In [1]: import numpy as np

In [2]: np.set_printoptions(precision=4, suppress=True, linewidth=100)

In [3]: tidy = lambda a: np.round(a, 4) + 0

In [4]: Y = np.array([[2, 2, -3], [3, 3, 0], [2, -2, -3]])

In [5]: K = Y.T @ Y

In [6]: print(K)
[[ 17   9 -12]
 [  9  17   0]
 [-12   0  18]]

In [7]: # symmetric, so the eigenvalues are real

In [8]: w, evecs = np.linalg.eigh(K)

In [9]: print(tidy(np.linalg.eigvalsh(K + -2 * np.eye(3))))
[ 0.3091 15.3596 30.3313]

In [10]: print(tidy(w))
[ 2.3091 17.3596 32.3313]

In [11]: print(tidy(np.linalg.eigvalsh(K @ K)))
[   5.3319  301.3568 1045.3113]

In [12]: print(tidy(evecs @ np.diag(w) @ evecs.T))
[[ 17.   9. -12.]
 [  9.  17.   0.]
 [-12.   0.  18.]]

In [13]: print(np.abs(evecs[:, -1]).round(6).argmax())
0

In [14]: print(tidy(evecs.T @ evecs))
[[1. 0. 0.]
 [0. 1. 0.]
 [0. 0. 1.]]

In [15]: print(tidy(evecs.T @ K @ evecs))
[[ 2.3091  0.      0.    ]
 [ 0.     17.3596  0.    ]
 [ 0.      0.     32.3313]]

In [16]: L = np.linalg.cholesky(K)

In [17]: print(tidy(K / np.sqrt(np.outer(np.diag(K), np.diag(K)))))
[[ 1.      0.5294 -0.686 ]
 [ 0.5294  1.      0.    ]
 [-0.686   0.      1.    ]]

In [18]: x = np.array([5, 3, 3])

In [19]: print(np.einsum("ij,j->i", K, x))
[76 96 -6]

In [20]: print((K @ x).argmax())
1

In [21]: print(K @ (2 * x))
[152 192 -12]

In [22]: print(np.linalg.norm(K @ x) <= np.linalg.norm(K, 2) * np.linalg.norm(x) + 1e-9)
True

In [23]: print(K @ x)
[76 96 -6]

In [24]: arr = np.loadtxt("arr.csv", delimiter=",")

In [25]: print(arr)
[[ 2. -2.  0.  0.]
 [-2.  3. -2.  0.]
 [ 0. -2.  3. -2.]
 [ 0.  0. -2.  1.]]

In [26]: # symmetric, so the eigenvalues are real

In [27]: Q, Rm = np.linalg.qr(arr)

In [28]: print(tidy(Rm))
[[-2.8284  3.5355 -1.4142  0.    ]
 [ 0.     -2.1213  3.2998 -1.8856]
 [ 0.      0.      2.0276 -0.8768]
 [ 0.      0.      0.      0.822 ]]

In [29]: print(np.allclose(Rm.T @ Rm, arr.T @ arr))
True

In [30]: print(tidy(Q @ Rm))
[[ 2. -2.  0.  0.]
 [-2.  3. -2.  0.]
 [ 0. -2.  3. -2.]
 [ 0.  0. -2.  1.]]

In [31]: print(tidy(np.linalg.det(arr)))
-10.0

In [32]: print(tidy(np.sort(np.abs(np.linalg.eigvals(arr)))))
[0.6143 0.8334 3.2996 5.9195]

In [33]: rng = np.random.default_rng(9751)

In [34]: labels = rng.permutation(4)

In [35]: print(labels)
[2 1 3 0]

In [36]: Y = arr[labels][:, labels]

In [37]: print(tidy(np.sort(np.abs(np.linalg.eigvals(Y)))))
[0.6143 0.8334 3.2996 5.9195]

In [38]: print(tidy(np.linalg.det(Y)), tidy(np.linalg.det(arr[labels])))
-10.0 -10.0

In [39]: print(np.trace(Y))
9.0

In [40]: print(np.allclose(Y, arr))
False

In [41]: print(np.diag(Y))
[3. 3. 1. 2.]

In [42]: print(Y)
[[ 3. -2. -2.  0.]
 [-2.  3.  0. -2.]
 [-2.  0.  1.  0.]
 [ 0. -2.  0.  2.]]

In [43]: w, evecs = np.linalg.eig(arr)

In [44]: print(tidy(arr @ evecs[:, 0] - w[0] * evecs[:, 0]))
[0. 0. 0. 0.]

In [45]: w, evecs = np.linalg.eigh(arr)

In [46]: x = np.array([4, -1, -3, -1])

In [47]: print(x @ arr @ x)
55.0

In [48]: print(tidy(x @ arr @ x / (x @ x)), tidy(w[0]), tidy(w[-1]))
2.037 -0.8334 5.9195

In [49]: print((np.sign(evecs[:, -1].round(6)) == np.sign(evecs[0, -1].round(6))).astype(int))
[1 0 1 0]

In [50]: print(tidy(evecs * np.maximum(w, 0) @ evecs.T))
[[ 2.0882 -1.8751  0.1513  0.165 ]
 [-1.8751  3.177  -1.7857  0.2338]
 [ 0.1513 -1.7857  3.2595 -1.7169]
 [ 0.165   0.2338 -1.7169  1.3088]]

In [51]: mat = np.load("w.npy")

In [52]: print(mat)
[[4. 1. 0. 0. 0.]
 [0. 4. 1. 0. 0.]
 [0. 0. 4. 1. 0.]
 [0. 0. 0. 4. 1.]
 [0. 0. 0. 0. 4.]]

In [53]: labels = rng.permutation(5)

In [54]: print(labels)
[4 0 2 1 3]

In [55]: Y = mat[labels][:, labels]

In [56]: print(tidy(np.linalg.det(Y)), tidy(np.linalg.det(mat[labels])))
1024.0 -1024.0

In [57]: print(tidy(np.sort(np.abs(np.linalg.eigvals(Y)))))
[4. 4. 4. 4. 4.]

In [58]: print(Y)
[[4. 0. 0. 0. 0.]
 [0. 4. 0. 1. 0.]
 [0. 0. 4. 0. 1.]
 [0. 0. 1. 4. 0.]
 [1. 0. 0. 0. 4.]]

In [59]: print(np.einsum("ii->", mat))
20.0

In [60]: print(np.poly(mat))
[    1.   -20.   160.  -640.  1280. -1024.]

In [61]: print(tidy(np.linalg.det(mat.T)))
1024.0

In [62]: print(tidy(np.linalg.eigvals(mat).sum().real))
20.0

In [63]: print(tidy(np.linalg.det(2 * mat)), tidy(np.linalg.det(mat)))
32768.0 1024.0

In [64]: print(np.einsum("ij,ji->", mat, mat))
80.0

In [65]: print(np.trace(mat))
20.0

In [66]: print(tidy(np.linalg.matrix_power(mat, 2)))
[[16.  8.  1.  0.  0.]
 [ 0. 16.  8.  1.  0.]
 [ 0.  0. 16.  8.  1.]
 [ 0.  0.  0. 16.  8.]
 [ 0.  0.  0.  0. 16.]]

In [67]: print(mat @ mat)
[[16.  8.  1.  0.  0.]
 [ 0. 16.  8.  1.  0.]
 [ 0.  0. 16.  8.  1.]
 [ 0.  0.  0. 16.  8.]
 [ 0.  0.  0.  0. 16.]]

In [68]: print(np.allclose(mat, mat.T))
False

In [69]: print(tidy(np.linalg.det(mat)))
1024.0

In [70]: print((mat - mat.T) / 2)
[[ 0.   0.5  0.   0.   0. ]
 [-0.5  0.   0.5  0.   0. ]
 [ 0.  -0.5  0.   0.5  0. ]
 [ 0.   0.  -0.5  0.   0.5]
 [ 0.   0.   0.  -0.5  0. ]]

In [71]: A = np.loadtxt("a.csv", delimiter=",")

In [72]: print(tidy(A))
[[-0.3666 -0.1099  0.7353 -0.5593]
 [ 0.2933 -0.9532  0.0465  0.0562]
 [-0.6599 -0.1519  0.1891  0.7111]
 [ 0.5866  0.2371  0.6491  0.4223]]

In [73]: # columns are unit length and at right angles

In [74]: print(tidy(A.T @ A))
[[1. 0. 0. 0.]
 [0. 1. 0. 0.]
 [0. 0. 1. 0.]
 [0. 0. 0. 1.]]

In [75]: print(tidy(np.linalg.pinv(A)))
[[-0.3666  0.2933 -0.6599  0.5866]
 [-0.1099 -0.9532 -0.1519  0.2371]
 [ 0.7353  0.0465  0.1891  0.6491]
 [-0.5593  0.0562  0.7111  0.4223]]
